% ipython --no-banner

In [1]: import numpy as np

In [2]: np.set_printoptions(precision=1, suppress=True, linewidth=160, floatmode="fixed")

In [3]: W0 = np.loadtxt("case18.csv", delimiter=",")

In [4]: W0.round(1) + 0
Out[4]: 
array([[ 0.6,  0.0, -0.2,  0.3,  0.4],
       [ 0.0,  1.0,  0.0,  0.0,  0.0],
       [-0.2,  0.0,  0.9,  0.1,  0.1],
       [ 0.3,  0.0,  0.1,  0.8, -0.2],
       [ 0.4,  0.0,  0.1, -0.2,  0.7]])

In [5]: G = W0.T @ W0

In [6]: G.round(1) + 0
Out[6]: 
array([[ 0.6,  0.0, -0.2,  0.3,  0.4],
       [ 0.0,  1.0,  0.0,  0.0,  0.0],
       [-0.2,  0.0,  0.9,  0.1,  0.1],
       [ 0.3,  0.0,  0.1,  0.8, -0.2],
       [ 0.4,  0.0,  0.1, -0.2,  0.7]])

In [7]: np.round(np.linalg.svd(W0, compute_uv=False) ** 2, 1) + 0
Out[7]: array([1.0, 1.0, 1.0, 1.0, 0.0])

In [8]: np.allclose(G @ G.T, G.T @ G)
Out[8]: True

In [9]: np.round(G @ G, 1) + 0
Out[9]: 
array([[ 0.6,  0.0, -0.2,  0.3,  0.4],
       [ 0.0,  1.0,  0.0,  0.0,  0.0],
       [-0.2,  0.0,  0.9,  0.1,  0.1],
       [ 0.3,  0.0,  0.1,  0.8, -0.2],
       [ 0.4,  0.0,  0.1, -0.2,  0.7]])

In [10]: vec = np.array([1, 2, 2, 2, 2])

In [11]: W0 @ (2 * vec)
Out[11]: array([3.2, 4.0, 4.4, 3.2, 3.0])

In [12]: W0 @ np.ones(5)
Out[12]: array([1.1, 1.0, 1.0, 0.9, 0.9])

In [13]: (W0 @ vec).argmax()
Out[13]: np.int64(2)

In [14]: np.linalg.norm(W0 @ vec) <= np.linalg.norm(W0, 2) * np.linalg.norm(vec) + 1e-9
Out[14]: np.True_

In [15]: print(np.round(W0 * vec, 1) + 0)
[[ 0.6  0.0 -0.3  0.6  0.8]
 [ 0.0  2.0  0.0  0.0  0.0]
 [-0.2  0.0  1.9  0.2  0.3]
 [ 0.3  0.0  0.2  1.6 -0.5]
 [ 0.4  0.0  0.3 -0.5  1.3]]

In [16]: np.sign((W0 @ vec).round(6))
Out[16]: array([1.0, 1.0, 1.0, 1.0, 1.0])

In [17]: mat = np.loadtxt("block4.csv", delimiter=",")

In [18]: mat
Out[18]: 
array([[-2.0, -6.0,  3.0,  3.0,  3.0, -3.0,  2.0,  1.0, -2.0,  2.0, -3.0,  0.0,  2.0],
       [-1.0,  2.0,  2.0,  1.0, -2.0,  1.0, -1.0,  1.0,  3.0,  2.0,  1.0,  3.0,  1.0],
       [ 2.0,  2.0,  1.0,  3.0, -1.0,  1.0, -3.0, -2.0, -2.0, -1.0,  1.0,  1.0,  2.0],
       [-1.0,  0.0, -2.0, -2.0, -3.0,  0.0, -1.0, -2.0, -1.0, -1.0,  3.0, -1.0,  2.0],
       [ 3.0,  0.0, -2.0, -1.0,  3.0,  0.0,  2.0,  1.0, -3.0,  1.0,  3.0, -3.0,  3.0]])

In [19]: u = np.array([-1, 2, -1])

In [20]: print(np.convolve(W0[4], u))
[-0.4  0.8 -0.5  0.5 -1.3  1.6 -0.7]

In [21]: np.round(np.correlate(W0[4], W0[0], "full"), 1) + 0
Out[21]: array([ 0.1,  0.1,  0.0, -0.1,  0.4,  0.2,  0.0, -0.1,  0.4])

In [22]: np.round(np.cross(W0[4, :3], W0[0, :3]), 1) + 0
Out[22]: array([0.0, 0.1, 0.0])

In [23]: print(np.polyval(u, W0[4]))
[-0.4 -1.0 -0.8 -1.6 -0.1]

In [24]: vec = np.array([2, 1, 1, -2, 0, -1, 1, 0, -1, 1, -2, 0, -1])

In [25]: (mat @ vec).argmax()
Out[25]: np.int64(4)

In [26]: np.sign((mat @ vec).round(6))
Out[26]: array([ 0.0, -1.0, -1.0, -1.0,  1.0])

In [27]: mat @ vec
Out[27]: array([ 0.0, -6.0, -6.0, -9.0,  3.0])

In [28]: np.linalg.norm(mat @ vec) <= np.linalg.norm(mat, 2) * np.linalg.norm(vec) + 1e-9
Out[28]: np.True_

In [29]: print(mat @ (2 * vec))
[  0.0 -12.0 -12.0 -18.0   6.0]

In [30]: mat @ np.eye(13)[6]
Out[30]: array([ 2.0, -1.0, -3.0, -1.0,  2.0])

In [31]: mat @ np.ones(13)
Out[31]: array([ 0.0, 13.0,  4.0, -9.0,  7.0])

In [32]: np.einsum("ij,j->i", mat, vec)
Out[32]: array([ 0.0, -6.0, -6.0, -9.0,  3.0])

In [33]: u = np.array([2, 1])

In [34]: np.correlate(mat[3], mat[2], "full")
Out[34]: 
array([ -2.0,  -1.0,  -5.0,  -5.0,  -8.0,  -1.0,   4.0,   5.0,  12.0,   3.0,  16.0,  -2.0,   9.0,  -8.0, -10.0, -15.0, -24.0,  -4.0, -20.0,   5.0,  -6.0,
         9.0,   6.0,   2.0,   4.0])

In [35]: np.polyval(u, mat[3])
Out[35]: array([-1.0,  1.0, -3.0, -3.0, -5.0,  1.0, -1.0, -3.0, -1.0, -1.0,  7.0, -1.0,  5.0])

In [36]: np.convolve(mat[3], u)
Out[36]: array([-2.0, -1.0, -4.0, -6.0, -8.0, -3.0, -2.0, -5.0, -4.0, -3.0,  5.0,  1.0,  3.0,  2.0])

In [37]: np.array([np.convolve(row, u, "same") for row in mat])
Out[37]: 
array([[ -4.0, -14.0,   0.0,   9.0,   9.0,  -3.0,   1.0,   4.0,  -3.0,   2.0,  -4.0,  -3.0,   4.0],
       [ -2.0,   3.0,   6.0,   4.0,  -3.0,   0.0,  -1.0,   1.0,   7.0,   7.0,   4.0,   7.0,   5.0],
       [  4.0,   6.0,   4.0,   7.0,   1.0,   1.0,  -5.0,  -7.0,  -6.0,  -4.0,   1.0,   3.0,   5.0],
       [ -2.0,  -1.0,  -4.0,  -6.0,  -8.0,  -3.0,  -2.0,  -5.0,  -4.0,  -3.0,   5.0,   1.0,   3.0],
       [  6.0,   3.0,  -4.0,  -4.0,   5.0,   3.0,   4.0,   4.0,  -5.0,  -1.0,   7.0,  -3.0,   3.0]])

In [38]: E = np.loadtxt("test2.csv", delimiter=",")

In [39]: E
Out[39]: 
array([[ -2.0,   1.0,  -2.0,  -1.0,   2.0,  -3.0,   0.0,   0.0,   2.0],
       [ -4.0,  -2.0,  -1.0,   2.0,   4.0,  -3.0,   2.0,  -2.0,   2.0],
       [ -7.0,  -2.0,  -4.0,  -1.0,   2.0,  -4.0,   2.0,  -3.0,  -1.0],
       [ -5.0,  -2.0,  -7.0,   0.0,   4.0,  -7.0,   4.0,  -2.0,   1.0],
       [ -5.0,   0.0,  -7.0,  -3.0,   2.0,  -9.0,   7.0,  -4.0,   0.0],
       [ -3.0,   0.0,  -8.0,  -5.0,   4.0,  -9.0,   6.0,  -4.0,   0.0],
       [ -4.0,   2.0,  -8.0,  -7.0,   1.0,  -6.0,   9.0,  -2.0,   1.0],
       [ -5.0,   3.0, -11.0, -10.0,  -2.0,  -4.0,  12.0,  -1.0,   1.0],
       [ -6.0,   3.0, -13.0, -12.0,  -4.0,  -5.0,  10.0,  -3.0,  -2.0],
       [ -8.0,   0.0, -11.0, -12.0,  -5.0,  -6.0,  13.0,  -3.0,  -4.0],
       [-10.0,  -1.0, -13.0,  -9.0,  -3.0,  -6.0,  15.0,  -1.0,  -3.0],
       [-10.0,   2.0, -13.0,  -9.0,  -2.0,  -4.0,  17.0,  -4.0,  -4.0],
       [-11.0,   2.0, -16.0,  -6.0,   1.0,  -7.0,  16.0,  -5.0,  -3.0],
       [-10.0,   2.0, -15.0,  -7.0,  -2.0,  -8.0,  13.0,  -6.0,  -2.0],
       [ -7.0,   3.0, -13.0,  -7.0,   1.0, -11.0,  11.0,  -9.0,   0.0],
       [ -8.0,   2.0, -16.0,  -6.0,   3.0, -14.0,   8.0,  -6.0,  -2.0],
       [ -9.0,   3.0, -16.0,  -8.0,   4.0, -13.0,   9.0,  -5.0,  -4.0],
       [-12.0,   5.0, -16.0,  -8.0,   1.0, -11.0,   9.0,  -2.0,  -1.0],
       [ -9.0,   7.0, -13.0,  -8.0,  -1.0, -12.0,   7.0,  -5.0,  -2.0],
       [-10.0,   7.0, -12.0,  -9.0,  -1.0, -14.0,   7.0,  -5.0,   1.0],
       [-10.0,  10.0, -15.0,  -9.0,   0.0, -11.0,   9.0,  -5.0,  -2.0],
       [ -7.0,  13.0, -14.0, -10.0,  -3.0,  -8.0,  12.0,  -2.0,   0.0],
       [ -5.0,  11.0, -15.0, -10.0,   0.0,  -9.0,  11.0,   0.0,   2.0],
       [ -4.0,   8.0, -15.0, -12.0,   0.0, -11.0,  13.0,  -1.0,   4.0],
       [ -6.0,   9.0, -14.0, -10.0,  -3.0, -14.0,  14.0,  -2.0,   3.0],
       [ -9.0,  12.0, -15.0,  -7.0,  -4.0, -15.0,  14.0,  -2.0,   4.0],
       [-10.0,  12.0, -17.0,  -8.0,  -5.0, -18.0,  16.0,  -3.0,   4.0],
       [ -7.0,   9.0, -19.0,  -5.0,  -8.0, -20.0,  16.0,  -5.0,   4.0],
       [ -9.0,   7.0, -19.0,  -6.0,  -8.0, -18.0,  19.0,  -6.0,   6.0],
       [ -7.0,   5.0, -17.0,  -9.0,  -9.0, -18.0,  16.0,  -7.0,   3.0],
       [ -7.0,   5.0, -18.0, -11.0, -12.0, -16.0,  18.0,  -6.0,   0.0]])

In [40]: O, evecs = np.linalg.qr(E[:, :6])[0], np.linalg.qr(E[:, 6:])[0]

In [41]: sv = np.linalg.svd(O.T @ evecs, compute_uv=False)

In [42]: sv
Out[42]: array([1.0, 0.9, 0.6])

In [43]: print((sv > 0.9).sum())
1

In [44]: print(np.degrees(np.arccos(sv.clip(0, 1))))
[ 8.6 31.2 51.8]

In [45]: rng = np.random.default_rng(89616)

In [46]: lab = rng.permutation(9)

In [47]: B = E[:, lab] * rng.choice([-1, 1], 9)

In [48]: B
Out[48]: 
array([[ -0.0,  -2.0,   3.0,  -1.0,   2.0,   2.0,  -2.0,   0.0,   1.0],
       [  2.0,  -4.0,   3.0,   2.0,   1.0,   4.0,  -2.0,   2.0,  -2.0],
       [  3.0,  -7.0,   4.0,   2.0,   4.0,   2.0,   1.0,   2.0,   1.0],
       [  2.0,  -5.0,   7.0,   2.0,   7.0,   4.0,  -1.0,   4.0,  -0.0],
       [  4.0,  -5.0,   9.0,  -0.0,   7.0,   2.0,  -0.0,   7.0,   3.0],
       [  4.0,  -3.0,   9.0,  -0.0,   8.0,   4.0,  -0.0,   6.0,   5.0],
       [  2.0,  -4.0,   6.0,  -2.0,   8.0,   1.0,  -1.0,   9.0,   7.0],
       [  1.0,  -5.0,   4.0,  -3.0,  11.0,  -2.0,  -1.0,  12.0,  10.0],
       [  3.0,  -6.0,   5.0,  -3.0,  13.0,  -4.0,   2.0,  10.0,  12.0],
       [  3.0,  -8.0,   6.0,  -0.0,  11.0,  -5.0,   4.0,  13.0,  12.0],
       [  1.0, -10.0,   6.0,   1.0,  13.0,  -3.0,   3.0,  15.0,   9.0],
       [  4.0, -10.0,   4.0,  -2.0,  13.0,  -2.0,   4.0,  17.0,   9.0],
       [  5.0, -11.0,   7.0,  -2.0,  16.0,   1.0,   3.0,  16.0,   6.0],
       [  6.0, -10.0,   8.0,  -2.0,  15.0,  -2.0,   2.0,  13.0,   7.0],
       [  9.0,  -7.0,  11.0,  -3.0,  13.0,   1.0,  -0.0,  11.0,   7.0],
       [  6.0,  -8.0,  14.0,  -2.0,  16.0,   3.0,   2.0,   8.0,   6.0],
       [  5.0,  -9.0,  13.0,  -3.0,  16.0,   4.0,   4.0,   9.0,   8.0],
       [  2.0, -12.0,  11.0,  -5.0,  16.0,   1.0,   1.0,   9.0,   8.0],
       [  5.0,  -9.0,  12.0,  -7.0,  13.0,  -1.0,   2.0,   7.0,   8.0],
       [  5.0, -10.0,  14.0,  -7.0,  12.0,  -1.0,  -1.0,   7.0,   9.0],
       [  5.0, -10.0,  11.0, -10.0,  15.0,   0.0,   2.0,   9.0,   9.0],
       [  2.0,  -7.0,   8.0, -13.0,  14.0,  -3.0,  -0.0,  12.0,  10.0],
       [ -0.0,  -5.0,   9.0, -11.0,  15.0,   0.0,  -2.0,  11.0,  10.0],
       [  1.0,  -4.0,  11.0,  -8.0,  15.0,   0.0,  -4.0,  13.0,  12.0],
       [  2.0,  -6.0,  14.0,  -9.0,  14.0,  -3.0,  -3.0,  14.0,  10.0],
       [  2.0,  -9.0,  15.0, -12.0,  15.0,  -4.0,  -4.0,  14.0,   7.0],
       [  3.0, -10.0,  18.0, -12.0,  17.0,  -5.0,  -4.0,  16.0,   8.0],
       [  5.0,  -7.0,  20.0,  -9.0,  19.0,  -8.0,  -4.0,  16.0,   5.0],
       [  6.0,  -9.0,  18.0,  -7.0,  19.0,  -8.0,  -6.0,  19.0,   6.0],
       [  7.0,  -7.0,  18.0,  -5.0,  17.0,  -9.0,  -3.0,  16.0,   9.0],
       [  6.0,  -7.0,  16.0,  -5.0,  18.0, -12.0,  -0.0,  18.0,  11.0]])

In [49]: Uu, _, Vh = np.linalg.svd(E.T @ B)

In [50]: np.round(np.linalg.lstsq(E, B)[0], 1) + 0
Out[50]: 
array([[ 0.0,  1.0,  0.0,  0.0,  0.0,  0.0,  0.0,  0.0,  0.0],
       [ 0.0,  0.0,  0.0, -1.0,  0.0,  0.0,  0.0,  0.0,  0.0],
       [ 0.0,  0.0,  0.0,  0.0, -1.0,  0.0,  0.0,  0.0,  0.0],
       [ 0.0,  0.0,  0.0,  0.0,  0.0,  0.0,  0.0,  0.0, -1.0],
       [ 0.0,  0.0,  0.0,  0.0,  0.0,  1.0,  0.0,  0.0,  0.0],
       [ 0.0,  0.0, -1.0,  0.0,  0.0,  0.0,  0.0,  0.0,  0.0],
       [ 0.0,  0.0,  0.0,  0.0,  0.0,  0.0,  0.0,  1.0,  0.0],
       [-1.0,  0.0,  0.0,  0.0,  0.0,  0.0,  0.0,  0.0,  0.0],
       [ 0.0,  0.0,  0.0,  0.0,  0.0,  0.0, -1.0,  0.0,  0.0]])

In [51]: lab
Out[51]: array([7, 0, 5, 1, 2, 4, 8, 6, 3])
